% python3 -q
>>> import numpy as np
>>> import numpy.linalg as la
>>> np.set_printoptions(precision=2, suppress=True, linewidth=140, floatmode="fixed")
>>> rd = lambda a: np.round(a, 2) + 0
>>> basis = 20 * np.array([[0.8, 0.9, 1.4, -2.0],
...     [0.3, -0.2, -0.4, 0.0],
...     [0.6, 0.9, -0.6, -1.1]])
>>> rng = np.random.default_rng(127)
>>> labels = rng.integers(0, 3, 27)
>>> J = basis[labels] + rng.normal(size=(27, 4))
>>> rd(J)
array([[  6.26,  -4.58,  -9.26,   0.94],
       [ 16.48,  17.99,  29.17, -38.55],
       [  5.23,  -3.20,  -9.07,   0.82],
       [ 15.61,  18.73,  28.69, -40.74],
       [  5.71,  -3.87,  -7.68,   0.13],
       [ 14.89,  16.42,  28.28, -38.90],
       [ 12.49,  19.51, -12.00, -21.66],
       [ 10.71,  19.02, -13.15, -22.02],
       [ 13.45,  17.97,  -8.96, -21.66],
       [ 16.17,  16.57,  28.13, -40.23],
       [  6.31,  -3.67,  -9.02,   1.90],
       [  5.46,  -2.02,  -8.48,   0.09],
       [ 12.51,  18.32, -12.01, -23.02],
       [ 12.31,  19.42,  -9.60, -22.77],
       [ 17.36,  16.89,  27.38, -40.91],
       [ 12.30,  17.60, -13.46, -23.12],
       [  6.16,  -4.13,  -7.18,  -0.19],
       [ 16.57,  20.31,  27.18, -40.56],
       [ 15.31,  19.56,  27.94, -39.95],
       [ 15.16,  17.61,  28.95, -41.37],
       [ 14.25,  18.14,  30.01, -40.46],
       [ 12.52,  18.91, -11.39, -20.07],
       [  5.02,  -3.69,  -9.01,  -1.36],
       [ 15.65,  18.15,  27.67, -39.90],
       [  6.68,  -4.77,  -6.51,   0.39],
       [ 12.38,  17.92, -12.55, -20.93],
       [ 11.28,  19.34, -10.83, -22.76]])
>>> u = np.array([3, -4, -1])
>>> rd(np.cross(J[5, :3], J[10, :3]))
array([ -44.47,  312.76, -158.21])
>>> rd(np.polyval(u, J[5]))
array([ 604.26,  742.18, 2284.40, 4695.06])
>>> rd(np.correlate(J[5], J[10], "full"))
array([  28.33, -103.02, -148.86, -295.27,  350.92,  321.08, -245.59])
>>> rd(np.convolve(J[5], u))
array([  44.66,  -10.29,    4.26, -246.23,  127.34,   38.90])
>>> vec = np.array([0, 1, 5, 7])
>>> print(np.sign((J @ vec).round(6)))
[-1.00 -1.00 -1.00 -1.00 -1.00 -1.00 -1.00 -1.00 -1.00 -1.00 -1.00 -1.00 -1.00 -1.00 -1.00 -1.00 -1.00 -1.00 -1.00 -1.00 -1.00 -1.00 -1.00
 -1.00 -1.00 -1.00 -1.00]
>>> rd(J @ np.eye(4)[2])
array([ -9.26,  29.17,  -9.07,  28.69,  -7.68,  28.28, -12.00, -13.15,  -8.96,  28.13,  -9.02,  -8.48, -12.01,  -9.60,  27.38, -13.46,
        -7.18,  27.18,  27.94,  28.95,  30.01, -11.39,  -9.01,  27.67,  -6.51, -12.55, -10.83])
>>> Y = J / np.sqrt((J ** 2).mean(axis=1, keepdims=True))
>>> rd(la.norm(Y, axis=1))
array([2.00, 2.00, 2.00, 2.00, 2.00, 2.00, 2.00, 2.00, 2.00, 2.00, 2.00, 2.00, 2.00, 2.00, 2.00, 2.00, 2.00, 2.00, 2.00, 2.00, 2.00, 2.00,
       2.00, 2.00, 2.00, 2.00, 2.00])
>>> u = np.array([0, 0, -2, -2, -4, -9, 7, -1])
>>> g = np.array([5, 3, 8, 0, 3, 8, 6, 0])
>>> mat = np.outer(u, g)
>>> mat
array([[  0,   0,   0,   0,   0,   0,   0,   0],
       [  0,   0,   0,   0,   0,   0,   0,   0],
       [-10,  -6, -16,   0,  -6, -16, -12,   0],
       [-10,  -6, -16,   0,  -6, -16, -12,   0],
       [-20, -12, -32,   0, -12, -32, -24,   0],
       [-45, -27, -72,   0, -27, -72, -54,   0],
       [ 35,  21,  56,   0,  21,  56,  42,   0],
       [ -5,  -3,  -8,   0,  -3,  -8,  -6,   0]])
>>> # rows 0 and 1 are equal
>>> vec = np.array([3, 3, -3, -1, 0, 1, 1, 2])
>>> (mat * vec).sum(axis=1)
array([   0,    0,  -28,  -28,  -56, -126,   98,  -14])
>>> np.sign((mat @ vec).round(6))
array([ 0,  0, -1, -1, -1, -1,  1, -1])
>>> mat @ np.ones(8)
array([   0.00,    0.00,  -66.00,  -66.00, -132.00, -297.00,  231.00,  -33.00])
>>> print(mat @ np.eye(8)[1])
[  0.00   0.00  -6.00  -6.00 -12.00 -27.00  21.00  -3.00]
>>> mat * vec
array([[   0,    0,    0,    0,    0,    0,    0,    0],
       [   0,    0,    0,    0,    0,    0,    0,    0],
       [ -30,  -18,   48,    0,    0,  -16,  -12,    0],
       [ -30,  -18,   48,    0,    0,  -16,  -12,    0],
       [ -60,  -36,   96,    0,    0,  -32,  -24,    0],
       [-135,  -81,  216,    0,    0,  -72,  -54,    0],
       [ 105,   63, -168,    0,    0,   56,   42,    0],
       [ -15,   -9,   24,    0,    0,   -8,   -6,    0]])
>>> mat @ vec
array([   0,    0,  -28,  -28,  -56, -126,   98,  -14])
>>> u = np.array([3, 1])
>>> np.cross(mat[5, :3], mat[0, :3])
array([0, 0, 0])
>>> np.convolve(mat[5], u)
array([-135, -126, -243,  -72,  -81, -243, -234,  -54,    0])
>>> np.polyval(u, mat[5])
array([-134,  -80, -215,    1,  -80, -215, -161,    1])
>>> print(np.correlate(mat[5], mat[0], "full"))
[0 0 0 0 0 0 0 0 0 0 0 0 0 0 0]
>>> np.array([np.convolve(row, u, "same") for row in mat])
array([[   0,    0,    0,    0,    0,    0,    0,    0],
       [   0,    0,    0,    0,    0,    0,    0,    0],
       [ -30,  -28,  -54,  -16,  -18,  -54,  -52,  -12],
       [ -30,  -28,  -54,  -16,  -18,  -54,  -52,  -12],
       [ -60,  -56, -108,  -32,  -36, -108, -104,  -24],
       [-135, -126, -243,  -72,  -81, -243, -234,  -54],
       [ 105,   98,  189,   56,   63,  189,  182,   42],
       [ -15,  -14,  -27,   -8,   -9,  -27,  -26,   -6]])
>>> t3 = np.stack([mat, -3 * mat, mat[::-1]])
>>> t3.shape
(3, 8, 8)
>>> (t3 @ mat.T).shape
(3, 8, 8)
>>> rd(la.norm(t3, axis=(1, 2)))
array([179.12, 537.37, 179.12])
>>> np.einsum("bij,cij->bc", t3, t3)
array([[ 32085, -96255,  10764],
       [-96255, 288765, -32292],
       [ 10764, -32292,  32085]])
>>> print(t3.sum(axis=0))
[[  -5   -3   -8    0   -3   -8   -6    0]
 [  35   21   56    0   21   56   42    0]
 [ -25  -15  -40    0  -15  -40  -30    0]
 [   0    0    0    0    0    0    0    0]
 [  30   18   48    0   18   48   36    0]
 [  80   48  128    0   48  128   96    0]
 [ -70  -42 -112    0  -42 -112  -84    0]
 [  10    6   16    0    6   16   12    0]]
>>> [round(float(x), 2) for x in la.svd(mat, compute_uv=False)[:3]]
[179.12, 0.0, 0.0]
>>> la.cond(mat) > 100
np.True_
>>> print(np.argsort(-la.norm(mat, axis=0).round(6), kind="stable")[:3])
[2 5 6]
>>> la.matrix_rank(mat, rtol=0.1)
np.int64(1)
>>> A = np.loadtxt("dump.csv", delimiter=",")
>>> A
array([[-3.00,  3.00, -2.00,  3.00, -3.00],
       [-3.00,  1.00, -1.00, -2.00,  2.00],
       [-3.00,  1.00, -1.00, -2.00,  2.00],
       [ 2.00,  1.00, -2.00, -1.00, -3.00],
       [-3.00,  3.00, -2.00,  3.00, -3.00],
       [ 3.00, -3.00,  0.00,  1.00,  0.00],
       [ 0.00,  0.00,  0.00,  0.00,  0.00],
       [ 2.00,  1.00, -2.00, -1.00, -3.00],
       [-1.00,  2.00, -3.00, -3.00, -1.00],
       [ 0.00,  0.00,  0.00,  0.00,  0.00],
       [-3.00,  1.00, -1.00, -2.00,  2.00],
       [-1.00,  2.00, -3.00, -3.00, -1.00],
       [ 0.00,  0.00,  0.00,  0.00,  0.00],
       [ 2.00,  1.00, -4.00,  3.00, -6.00],
       [-6.00,  3.00, -2.00, -4.00,  1.00],
       [-1.00,  4.00, -4.00,  2.00, -6.00],
       [-4.00,  5.00, -5.00,  0.00, -4.00],
       [-3.00,  1.00, -3.00,  2.00, -1.00],
       [ 2.00,  1.00, -2.00, -1.00, -3.00],
       [ 2.00,  1.00, -2.00, -1.00, -3.00],
       [ 0.00, -2.00, -1.00, -1.00,  2.00],
       [-3.00,  3.00, -2.00,  3.00, -3.00],
       [ 0.00,  0.00,  0.00,  0.00,  0.00],
       [-1.00,  3.00, -5.00,  1.00, -7.00],
       [-6.00,  4.00, -3.00,  1.00, -1.00],
       [ 2.00,  1.00, -2.00, -1.00, -3.00],
       [ 0.00,  0.00,  0.00,  0.00,  0.00],
       [-3.00,  1.00, -1.00, -2.00,  2.00],
       [ 0.00,  0.00,  0.00,  0.00,  0.00]])
>>> # rows 1 and 2 are equal
>>> Xs = A - A.mean(axis=0)
>>> vecs = la.svd(Xs)[2][:4]
>>> Y = Xs - Xs @ vecs.T @ vecs
>>> rd(np.diag(vecs.T @ vecs))
array([0.81, 0.68, 0.89, 0.94, 0.68])
>>> rd(Y.std(axis=0))
array([0.11, 0.15, 0.09, 0.07, 0.15])
>>> la.norm(Y, axis=1).round(6).argmax()
np.int64(23)
